>>> import numpy as np
>>> np.set_printoptions(precision=3, suppress=True, linewidth=100)
>>> X = np.load("data.npy")
>>> X
array([[-1., -2., -2.],
       [-2., -1., -2.],
       [-2., -2., -1.]])
>>> round(float(np.linalg.norm(X) ** 2 / np.linalg.norm(X, 2) ** 2), 3)
1.08
>>> np.round(np.linalg.norm(X, "nuc"), 3)
np.float64(7.0)
>>> np.poly(X)
array([ 1.,  3., -9.,  5.])
>>> np.einsum("ii->", X)
np.float64(-3.0)
>>> np.linalg.rank(X)
Traceback (most recent call last):
  File "<python-input-8>", line 1, in <module>
    np.linalg.rank(X)
    ^^^^^^^^^^^^^^
AttributeError: module 'numpy.linalg' has no attribute 'rank'
>>> X.sum(axis=0)
array([-5., -5., -5.])
>>> X.shape
(3, 3)
>>> np.abs(X).max()
np.float64(2.0)
>>> np.zeros(3, 3)
Traceback (most recent call last):
  File "<python-input-12>", line 1, in <module>
    np.zeros(3, 3)
    ~~~~~~~~^^^^^^
TypeError: Cannot interpret '3' as a data type
>>> np.unravel_index(np.abs(X).argmax(), X.shape)
(np.int64(0), np.int64(1))
>>> np.count_nonzero(X)
np.int64(9)
>>> np.diff(X, axis=0)
array([[-1.,  1.,  0.],
       [ 0., -1.,  1.]])
>>> np.linalg.svd(X, compute_uv=False)
array([5., 1., 1.])
>>> evals, V = np.linalg.eig(X)
>>> np.sort(np.linalg.eigvals(X @ X))
array([ 1.,  1., 25.])
>>> evals
array([ 1., -5.,  1.])
>>> np.round(X @ V[:, 0] - evals[0] * V[:, 0], 3) + 0
array([0., 0., 0.])
>>> A = np.load("layer19.npy")
>>> A
array([[ 161,  -32,  136,   -8, -104,   44,  -72],
       [ -32,   74,   -5,   60,   33,   -8,  -19],
       [ 136,   -5,  125,   29,  -78,   31,  -85],
       [  -8,   60,   29,  146,   49,  -38, -101],
       [-104,   33,  -78,   49,   81,  -41,   14],
       [  44,   -8,   31,  -38,  -41,   26,    9],
       [ -72,  -19,  -85, -101,   14,    9,  109]])
>>> rank = np.linalg.matrix_rank(A)
>>> rank
np.int64(3)
>>> ns = np.linalg.svd(A)[2][rank:].T
>>> [int(np.linalg.matrix_rank(A[:i])) for i in range(1, len(A) + 1)]
[1, 2, 3, 3, 3, 3, 3]
>>> np.linalg.matrix_rank(A.T @ A), np.linalg.matrix_rank(A @ A.T)
(np.int64(3), np.int64(3))
>>> [int(np.linalg.matrix_rank(np.delete(A, i, axis=0))) for i in range(7)]
[3, 3, 3, 3, 3, 3, 3]
